% python3 -q
>>> import numpy as np
>>> from numpy import linalg as LA
>>> np.set_printoptions(suppress=True, linewidth=160)
>>> J = np.load("case1.npy")
>>> J
array([[ -2.7, -10.3,  -6.4],
       [-12. , -14.7,  -8. ],
       [ -2.2,  38.2,  -0.5],
       [ 12. ,   8.4,  14.6],
       [ 12.2,   1.3,   2.3],
       [ 10.9,  20.2,  10. ],
       [ 18.6,  -8.2,  20.2],
       [  1.3,  -8.2,   7.1],
       [  0.4,  -6.3,  -1.6],
       [  6. ,   1.9,   4.3],
       [ -8.6,  -6. ,   3.3],
       [ 12. , -25.5,  13.7],
       [-17.4,   1. , -15.9],
       [-15.6, -20.5,  -6.8],
       [-19.7, -39.9, -12.7],
       [-26.9, -30.8,  -7.9],
       [ -9.7,   1.7,  -9.2],
       [  4.7,  -0.2,  -6.1],
       [  9.9,  15.3,   5.3],
       [-16.3,  -9.7,   3.6],
       [  5.9,  -5.1,   4.1],
       [ -9.6,   7.3,  -1.7],
       [  5.9, -13. ,  -1.6],
       [ -0.8, -29.2,   0.6],
       [ 19.3,  21.2,   2.2],
       [  8.7,  10.2,   2.5],
       [-22.6, -34.9, -21.3],
       [ -7.2, -22.9, -14.4],
       [ -4.4, -30.4,  -6.6],
       [-11.2,   1.4, -10.2],
       [  4.9,  18.9,   0.3],
       [ 29.1,  11.6,  14.9],
       [-19. , -22.1, -12.7],
       [-25.5, -20.6,  -9.4],
       [ -9.3,  10.8,  -3.8],
       [-23.6, -10.9,  -9.4],
       [ -9.4, -16. ,  -6.8],
       [ -8.6, -24.7,  -8.3],
       [ -9.2,   4.3,  -2. ]])
>>> dist = LA.norm(J[:, None] - J[None], axis=-1)
>>> np.flatnonzero(dist[37] < dist.mean() / 2)
array([ 1, 13, 23, 27, 28, 32, 36, 37])
>>> (dist + 1e9 * np.eye(39)).round(6).argmin(axis=1)
array([ 8, 36, 30, 18,  9, 18,  3, 20,  0,  4, 19, 23, 29,  1, 26, 33, 29,  8, 25, 10,  7, 38,  8, 28,  5, 18, 14, 37, 37, 16, 18,  3, 13, 32, 21, 33,  1, 27,
       21])
>>> proj = J @ LA.solve(J.T @ J, J.T)
>>> np.allclose(proj @ proj, proj)
True
>>> np.round(proj @ J[:, 2], 1)
array([ -6.4,  -8. ,  -0.5,  14.6,   2.3,  10. ,  20.2,   7.1,  -1.6,   4.3,   3.3,  13.7, -15.9,  -6.8, -12.7,  -7.9,  -9.2,  -6.1,   5.3,   3.6,   4.1,
        -1.7,  -1.6,   0.6,   2.2,   2.5, -21.3, -14.4,  -6.6, -10.2,   0.3,  14.9, -12.7,  -9.4,  -3.8,  -9.4,  -6.8,  -8.3,  -2. ])
>>> Q, vecs = LA.qr(J[:, :1])[0], LA.qr(J[:, 1:])[0]
>>> sig = LA.svd(Q.T @ vecs, compute_uv=False)
>>> np.round(LA.norm(Q @ Q.T - vecs @ vecs.T, 2), 1)
np.float64(1.0)
>>> np.round(np.degrees(np.arccos(sig.clip(0, 1))), 1)
array([33.4])
>>> cen = J - J.mean(axis=0)
>>> Uu, sig, Vh = LA.svd(cen, full_matrices=False)
>>> np.round(Vh[0] * np.sign(Vh[0, np.abs(Vh[0]).argmax()]), 1)
array([0.5, 0.8, 0.3])
>>> np.round(cen.mean(axis=0), 1) + 0
array([0., 0., 0.])
>>> (np.sign(Uu[:, 0]) == np.sign(Uu[0, 0])).astype(int)
array([1, 1, 0, 0, 0, 0, 0, 0, 0, 0, 1, 1, 1, 1, 1, 1, 0, 0, 0, 1, 0, 0, 1, 1, 0, 0, 1, 1, 1, 1, 0, 0, 1, 1, 0, 1, 1, 1, 0])
>>> np.abs(Vh[0]).argmax()
np.int64(1)
>>> lab = J[:, 0] > np.median(J[:, 0])
>>> r0 = J[lab].mean(axis=0) - J[~lab].mean(axis=0)
>>> np.round((((J - J.mean(axis=0)) @ r0 > 0) == lab).mean(), 1)
np.float64(0.9)
>>> lab.astype(int)
array([1, 0, 1, 1, 1, 1, 1, 1, 1, 1, 0, 1, 0, 0, 0, 0, 0, 1, 1, 0, 1, 0, 1, 1, 1, 1, 0, 0, 0, 0, 1, 1, 0, 0, 0, 0, 0, 0, 0])
>>> r0.round(1)
array([22.5, 16. , 12.5])
>>> K = np.array([[1, -1, 0, 2, -2, 1],
...     [-1, 1, 0, -2, 2, -1],
...     [0, 0, 0, 0, 0, 0],
...     [2, -2, 0, 4, -4, 2],
...     [-2, 2, 0, -4, 4, -2],
...     [1, -1, 0, 2, -2, 1]])
>>> K
array([[ 1, -1,  0,  2, -2,  1],
       [-1,  1,  0, -2,  2, -1],
       [ 0,  0,  0,  0,  0,  0],
       [ 2, -2,  0,  4, -4,  2],
       [-2,  2,  0, -4,  4, -2],
       [ 1, -1,  0,  2, -2,  1]])
>>> vals, vecs = LA.eigh(K)
>>> vec = np.array([-2, 1, 0, 1, 0, 0])
>>> (np.sign(vecs[:, -1].round(6)) == np.sign(vecs[0, -1].round(6))).astype(int)
array([1, 0, 0, 1, 0, 1])
>>> np.abs(K).sum(axis=1).max(), round(float(np.abs(vals).max()), 1)
(np.int64(14), 11.0)
>>> round(vec @ K @ vec / (vec @ vec), 1), round(vals[0], 1), round(vals[-1], 1)
(np.float64(0.2), np.float64(-0.0), np.float64(11.0))
>>> np.round(LA.eigvalsh(K[1:, 1:]), 1) + 0
array([ 0.,  0.,  0.,  0., 10.])
>>> A = np.load("out5.npy")
>>> A
array([[  1,  -4,  16, -64],
       [  1,  -3,   9, -27],
       [  1,  -2,   4,  -8],
       [  1,  -1,   1,  -1],
       [  1,   0,   0,   0],
       [  1,   1,   1,   1],
       [  1,   2,   4,   8],
       [  1,   3,   9,  27],
       [  1,   4,  16,  64]])
>>> r0 = np.array([0, 1])
>>> np.array([np.convolve(row, r0, "same") for row in A])
array([[ 0,  1, -4, 16],
       [ 0,  1, -3,  9],
       [ 0,  1, -2,  4],
       [ 0,  1, -1,  1],
       [ 0,  1,  0,  0],
       [ 0,  1,  1,  1],
       [ 0,  1,  2,  4],
       [ 0,  1,  3,  9],
       [ 0,  1,  4, 16]])
>>> np.cross(A[4, :3], A[0, :3])
array([  0, -16,  -4])
>>> np.polyval(r0, A[4])
array([1, 1, 1, 1])
>>> np.convolve(A[4], r0)
array([0, 1, 0, 0, 0])
>>> proj = A @ LA.solve(A.T @ A, A.T)
>>> np.allclose(proj @ proj, proj)
True
>>> np.round(np.diag(proj), 1)
array([0.9, 0.3, 0.4, 0.3, 0.3, 0.3, 0.4, 0.3, 0.9])
>>> np.round(proj @ A[:, 1], 1) + 0
array([-4., -3., -2., -1.,  0.,  1.,  2.,  3.,  4.])
>>> np.round(LA.eigvalsh(proj), 1) + 0
array([0., 0., 0., 0., 0., 1., 1., 1., 1.])
>>> LA.matrix_rank(np.eye(9) - proj)
np.int64(5)
>>> rng = np.random.default_rng(73725)
>>> lab = rng.permutation(4)
>>> A2 = A[:, lab] * rng.choice([-1, 1], 4)
>>> A2
array([[-64,  16,  -4,   1],
       [-27,   9,  -3,   1],
       [ -8,   4,  -2,   1],
       [ -1,   1,  -1,   1],
       [  0,   0,   0,   1],
       [  1,   1,   1,   1],
       [  8,   4,   2,   1],
       [ 27,   9,   3,   1],
       [ 64,  16,   4,   1]])
>>> Uu, _, Vh = LA.svd(A.T @ A2)
>>> np.round(LA.lstsq(A, A2)[0], 1) + 0
array([[0., 0., 0., 1.],
       [0., 0., 1., 0.],
       [0., 1., 0., 0.],
       [1., 0., 0., 0.]])
>>> Q, vecs = LA.qr(A[:, :3])[0], LA.qr(A[:, 3:])[0]
>>> sig = LA.svd(Q.T @ vecs, compute_uv=False)
>>> sig.round(1)
array([0.9])
>>> feats = np.load("x.npy")
>>> feats
array([[ 1.9,  0. ,  1.1,  1.3],
       [ 1.1,  0.1,  1.2, -0.7],
       [-0.9,  0.3,  0. ,  0.6],
       [ 1. ,  0.8,  1.8,  1.5],
       [ 0.8, -1. ,  0.5, -0.5],
       [-0.5,  0.2,  2. , -1.1],
       [-0.3,  1.3, -0.3,  1.2],
       [-0.1, -2.4, -1. ,  0. ],
       [-2.5, -0.9,  0.3, -0.1],
       [-0.4,  1. ,  1.6, -0.4],
       [ 0.8, -1.6,  0.1, -0.1]])
>>> C = feats[[8, 10]].astype(float)
>>> for _ in range(6):
...     lab = LA.norm(feats[:, None] - C, axis=-1).argmin(axis=1)
...     C = np.array([feats[lab == j].mean(axis=0) for j in range(2)])
... 
>>> lab
array([1, 1, 0, 1, 1, 0, 1, 1, 0, 0, 1])
>>> np.bincount(lab)
array([4, 7])
>>> C.round(1)
array([[-1.1,  0.2,  1. , -0.2],
       [ 0.7, -0.4,  0.5,  0.4]])
>>> vec = np.array([-1, 2, 1, 3])
>>> target = feats @ vec
>>> np.round(LA.pinv(feats) @ feats, 1) + 0
array([[1., 0., 0., 0.],
       [0., 1., 0., 0.],
       [0., 0., 1., 0.],
       [0., 0., 0., 1.]])
>>> target.round(1)
array([ 3.1, -1.8,  3.3,  6.9, -3.8, -0.4,  6.2, -5.7,  0.7,  2.8, -4.2])
>>> target = target + 0.3 * rng.normal(size=11)
>>> target.round(1)
array([ 2.7, -2. ,  2.8,  6.6, -4.2, -0.7,  6.6, -5.5,  1. ,  3.1, -4.3])
>>> b, *_ = LA.lstsq(feats, target)
>>> np.round(LA.norm(target - feats @ b), 1)
np.float64(0.8)
>>> b.round()
array([-1.,  2.,  1.,  3.])
>>> [round(float(LA.norm(LA.solve(feats.T @ feats + lam * np.eye(4), feats.T @ target))), 2) for lam in (0, 1, 10, 100)]
[3.9, 3.53, 2.08, 0.45]
>>> G = np.cov(feats, rowvar=False)
>>> np.round(np.polyfit(feats[:, 1], feats[:, 0], 1), 1) + 0
array([0. , 0.1])
>>> np.round(np.corrcoef(feats.T), 1) + 0
array([[ 1. ,  0. ,  0.3,  0.3],
       [ 0. ,  1. ,  0.6,  0.3],
       [ 0.3,  0.6,  1. , -0.2],
       [ 0.3,  0.3, -0.2,  1. ]])
>>> np.median(feats, axis=0)
array([-0.1,  0.1,  0.5, -0.1])
>>> round(np.corrcoef(feats[:, 1], feats[:, 0])[0, 1], 1)
np.float64(0.0)
>>> np.argwhere(np.triu(np.abs(np.corrcoef(feats.T)) > 0.8, 1))
array([], shape=(0, 2), dtype=int64)
>>> np.round(feats.std(axis=0), 1)
array([1.2, 1.1, 0.9, 0.8])
>>> np.argsort(-feats.std(axis=0).round(6), kind="stable")
array([0, 1, 2, 3])
>>> dist = LA.norm(feats[:, None] - feats[None], axis=-1)
>>> np.round(LA.norm(feats, axis=1), 1)
array([2.6, 1.8, 1.1, 2.7, 1.5, 2.3, 1.8, 2.6, 2.7, 2. , 1.8])
>>> dist.shape
(11, 11)
>>> (dist + 1e9 * np.eye(11)).round(6).argmin(axis=1)
array([ 3,  4,  6,  0, 10,  9,  2, 10,  2,  5,  4])
>>> dist[7].round(1)
array([4. , 3.6, 3. , 4.6, 2.3, 4.1, 4. , 0. , 3.1, 4.3, 1.6])
>>> LA.matrix_rank(dist ** 2)
np.int64(6)
>>> dist.mean(axis=1).argmax()
np.int64(7)
>>> dist[:5, :5].round(1)
array([[0. , 2.2, 3.1, 1.4, 2.4],
       [2.2, 0. , 2.7, 2.4, 1.4],
       [3.1, 2.7, 0. , 2.8, 2.5],
       [1.4, 2.4, 2.8, 0. , 3. ],
       [2.4, 1.4, 2.5, 3. , 0. ]])
>>> np.unravel_index(dist.round(6).argmax(), dist.shape)
(np.int64(0), np.int64(8))
